>>> import numpy as np
>>> import numpy.linalg as la
>>> np.set_printoptions(suppress=True, linewidth=200)
>>> A = np.loadtxt("data.csv", delimiter=",")
>>> A.round(2)
array([[ 0.67, -0.2 ,  0.2 ,  0.2 , -0.46,  0.33,  0.33],
       [-0.2 ,  0.88,  0.12,  0.12, -0.28,  0.2 ,  0.2 ],
       [ 0.2 ,  0.12,  0.88, -0.12,  0.28, -0.2 , -0.2 ],
       [ 0.2 ,  0.12, -0.12,  0.88,  0.28, -0.2 , -0.2 ],
       [-0.46, -0.28,  0.28,  0.28,  0.35,  0.46,  0.46],
       [ 0.33,  0.2 , -0.2 , -0.2 ,  0.46,  0.67, -0.33],
       [ 0.33,  0.2 , -0.2 , -0.2 ,  0.46, -0.33,  0.67]])
>>> vals, V = la.eigh(A)
>>> np.round(la.eigvalsh(A @ A), 2)
array([1., 1., 1., 1., 1., 1., 1.])
>>> np.unique(vals.round(6) + 0, return_counts=True)[1]
array([1, 6])
>>> (vals > 1e-8).sum(), (vals < -1e-8).sum()
(np.int64(6), np.int64(1))
>>> np.round(V.T @ V, 2) + 0
array([[1., 0., 0., 0., 0., 0., 0.],
       [0., 1., 0., 0., 0., 0., 0.],
       [0., 0., 1., 0., 0., 0., 0.],
       [0., 0., 0., 1., 0., 0., 0.],
       [0., 0., 0., 0., 1., 0., 0.],
       [0., 0., 0., 0., 0., 1., 0.],
       [0., 0., 0., 0., 0., 0., 1.]])
>>> vals.sum(), round(np.trace(A), 2)
(np.float64(5.0), np.float64(5.0))
>>> vals.round(2)
array([-1.,  1.,  1.,  1.,  1.,  1.,  1.])
>>> x0 = np.array([-4, 0, -5, 2, -3, -2, 4])
>>> round(la.norm(x0), 2), np.round(la.norm(A @ x0), 2)
(np.float64(8.6), np.float64(8.6))
>>> [p for p in range(1, 25) if np.allclose(la.matrix_power(A, p), np.eye(7))]
[2, 4, 6, 8, 10, 12, 14, 16, 18, 20, 22, 24]
>>> round(la.det(A), 2)
np.float64(-1.0)
>>> np.all(la.eigvalsh(A) > 0)
np.False_
>>> try:
...     la.cholesky(A)
... except la.LinAlgError as e:
...     print("failed:", e)
... 
failed: Matrix is not positive definite
